$ python3 -q
>>> import numpy as np
>>> import numpy.linalg as la
>>> np.set_printoptions(precision=2, suppress=True, linewidth=100, legacy="1.25")
>>> data = np.load("mat.npy")
>>> data
array([[3., 0., 0., 2., 2., 0., 2., 0., 2., 0.],
       [0., 3., 2., 0., 0., 2., 0., 2., 0., 2.],
       [0., 2., 3., 0., 0., 2., 0., 2., 0., 2.],
       [2., 0., 0., 3., 2., 0., 2., 0., 2., 0.],
       [2., 0., 0., 2., 3., 0., 2., 0., 2., 0.],
       [0., 2., 2., 0., 0., 3., 0., 2., 0., 2.],
       [2., 0., 0., 2., 2., 0., 3., 0., 2., 0.],
       [0., 2., 2., 0., 0., 2., 0., 3., 0., 2.],
       [2., 0., 0., 2., 2., 0., 2., 0., 3., 0.],
       [0., 2., 2., 0., 0., 2., 0., 2., 0., 3.]])
>>> other = data[0, 0] * data[1:] - np.outer(data[1:, 0], data[0])
>>> other
array([[0., 9., 6., 0., 0., 6., 0., 6., 0., 6.],
       [0., 6., 9., 0., 0., 6., 0., 6., 0., 6.],
       [0., 0., 0., 5., 2., 0., 2., 0., 2., 0.],
       [0., 0., 0., 2., 5., 0., 2., 0., 2., 0.],
       [0., 6., 6., 0., 0., 9., 0., 6., 0., 6.],
       [0., 0., 0., 2., 2., 0., 5., 0., 2., 0.],
       [0., 6., 6., 0., 0., 6., 0., 9., 0., 6.],
       [0., 0., 0., 2., 2., 0., 2., 0., 5., 0.],
       [0., 6., 6., 0., 0., 6., 0., 6., 0., 9.]])
>>> la.matrix_rank(other), la.matrix_rank(data)
(9, 10)
>>> data[:, 0] / data[0, 0]
array([1.  , 0.  , 0.  , 0.67, 0.67, 0.  , 0.67, 0.  , 0.67, 0.  ])
>>> np.flatnonzero(~other.round(6).any(axis=1))
array([], dtype=int64)
>>> rng = np.random.default_rng(50659)
>>> lab = rng.permutation(10)
>>> other = data[:, lab] * rng.choice([-1, 1], 10)
>>> other
array([[-0.,  2.,  2.,  2.,  0.,  0., -3.,  0.,  2., -0.],
       [-2.,  0.,  0.,  0.,  2.,  3., -0.,  2.,  0., -2.],
       [-2.,  0.,  0.,  0.,  3.,  2., -0.,  2.,  0., -2.],
       [-0.,  2.,  2.,  3.,  0.,  0., -2.,  0.,  2., -0.],
       [-0.,  2.,  3.,  2.,  0.,  0., -2.,  0.,  2., -0.],
       [-2.,  0.,  0.,  0.,  2.,  2., -0.,  2.,  0., -3.],
       [-0.,  3.,  2.,  2.,  0.,  0., -2.,  0.,  2., -0.],
       [-3.,  0.,  0.,  0.,  2.,  2., -0.,  2.,  0., -2.],
       [-0.,  2.,  2.,  2.,  0.,  0., -2.,  0.,  3., -0.],
       [-2.,  0.,  0.,  0.,  2.,  2., -0.,  3.,  0., -2.]])
>>> U, _, Vh = la.svd(data.T @ other)
>>> np.round(la.lstsq(data, other)[0], 2) + 0
array([[ 0.,  0.,  0.,  0.,  0.,  0., -1.,  0.,  0.,  0.],
       [ 0.,  0.,  0.,  0.,  0.,  1.,  0.,  0.,  0.,  0.],
       [ 0.,  0.,  0.,  0.,  1.,  0.,  0.,  0.,  0.,  0.],
       [ 0.,  0.,  0.,  1.,  0.,  0.,  0.,  0.,  0.,  0.],
       [ 0.,  0.,  1.,  0.,  0.,  0.,  0.,  0.,  0.,  0.],
       [ 0.,  0.,  0.,  0.,  0.,  0.,  0.,  0.,  0., -1.],
       [ 0.,  1.,  0.,  0.,  0.,  0.,  0.,  0.,  0.,  0.],
       [-1.,  0.,  0.,  0.,  0.,  0.,  0.,  0.,  0.,  0.],
       [ 0.,  0.,  0.,  0.,  0.,  0.,  0.,  0.,  1.,  0.],
       [ 0.,  0.,  0.,  0.,  0.,  0.,  0.,  1.,  0.,  0.]])
>>> lab
array([7, 6, 4, 3, 2, 1, 0, 9, 8, 5])
>>> r0 = np.array([-3, 3, -2])
>>> np.cross(other[5, :3], other[6, :3])
array([ 0.,  4., -6.])
>>> np.polyval(r0, other[5])
array([-20.,  -2.,  -2.,  -2.,  -8.,  -8.,  -2.,  -8.,  -2., -38.])
>>> np.correlate(other[5], other[6], "full")
array([ 0., -4.,  0.,  4.,  0.,  4.,  0., -8., -6.,  0., -6.,  8., 16., 10.,  4.,  0., -6., -9.,
        0.])
>>> np.convolve(other[5], r0)
array([  6.,  -6.,   4.,   0.,  -6.,   0.,   2., -10.,   6.,   5.,  -9.,   6.])
>>> W1 = np.array([[4, 2, 3],
...     [-2, 3, 1],
...     [0, 1, -2],
...     [-3, -4, -4],
...     [-3, 5, 0],
...     [-1, 3, 5],
...     [0, 3, -2],
...     [2, -2, 4],
...     [2, -5, 1],
...     [2, 0, 1]])
>>> b = np.array([2, -3, 2])
>>> act = np.maximum(data @ W1 + b, 0)
>>> la.matrix_rank(act)
3
>>> act
array([[ 6.,  1.,  1.],
       [ 2., 10., 21.],
       [ 4.,  8., 18.],
       [ 0.,  0.,  0.],
       [ 0.,  4.,  0.],
       [ 3., 10., 25.],
       [ 2.,  2.,  0.],
       [ 6.,  5., 24.],
       [ 4.,  0.,  0.],
       [ 6.,  7., 21.]])
>>> W2 = np.array([[1, 3, 2], [1, 9, 9], [6, 5, 5]])
>>> W1 @ W2
array([[ 24,  45,  41],
       [  7,  26,  28],
       [-11,  -1,  -1],
       [-31, -65, -62],
       [  2,  36,  39],
       [ 32,  49,  50],
       [ -9,  17,  17],
       [ 24,   8,   6],
       [  3, -34, -36],
       [  8,  11,   9]])
>>> act @ W2
array([[ 13.,  32.,  26.],
       [138., 201., 199.],
       [120., 174., 170.],
       [  0.,   0.,   0.],
       [  4.,  36.,  36.],
       [163., 224., 221.],
       [  4.,  24.,  22.],
       [155., 183., 177.],
       [  4.,  12.,   8.],
       [139., 186., 180.]])
>>> (act @ W2).round(6).argmax(axis=1)
array([1, 1, 1, 0, 1, 1, 1, 1, 1, 1])
>>> W0 = np.load("layer4.npy")
>>> W0
array([[0, 0, 1, 1],
       [0, 0, 0, 1],
       [1, 0, 0, 1],
       [1, 1, 1, 0]])
>>> U, sig = la.svd(W0)
Traceback (most recent call last):
  File "<python-input-33>", line 1, in <module>
    U, sig = la.svd(W0)
    ^^^^^^
ValueError: too many values to unpack (expected 2)
>>> U, sig, Vh = la.svd(W0, full_matrices=False)
>>> np.abs(U[:, 0]).round(6).argmax()
3
>>> np.round(U.T @ U, 2) + 0
array([[1., 0., 0., 0.],
       [0., 1., 0., 0.],
       [0., 0., 1., 0.],
       [0., 0., 0., 1.]])
>>> np.round(Vh @ Vh.T, 2) + 0
array([[1., 0., 0., 0.],
       [0., 1., 0., 0.],
       [0., 0., 1., 0.],
       [0., 0., 0., 1.]])
>>> np.abs(Vh[0])
array([0.52, 0.28, 0.52, 0.61])
>>> sig / sig[0]
array([1.  , 0.68, 0.46, 0.14])
>>> np.round(U.T @ W0 @ Vh.T, 2) + 0
array([[2.17, 0.  , 0.  , 0.  ],
       [0.  , 1.48, 0.  , 0.  ],
       [0.  , 0.  , 1.  , 0.  ],
       [0.  , 0.  , 0.  , 0.31]])
>>> M = np.load("m.npy")
>>> M
array([[ 2,  1,  3,  1],
       [ 2,  1,  4,  2],
       [ 5,  4,  6,  3],
       [ 6,  4,  9,  4],
       [ 8,  7, 11,  5],
       [ 8,  7, 13,  8],
       [ 9, 10, 15, 10],
       [10, 10, 17, 10],
       [13, 10, 18, 11],
       [13, 11, 19, 13],
       [14, 13, 19, 16],
       [17, 16, 19, 16],
       [17, 18, 22, 19],
       [17, 20, 25, 19]])
>>> P = M @ la.solve(M.T @ M, M.T)
>>> np.allclose(P @ P, P)
True
>>> P @ M[:, 1]
array([ 1.,  1.,  4.,  4.,  7.,  7., 10., 10., 10., 11., 13., 16., 18., 20.])
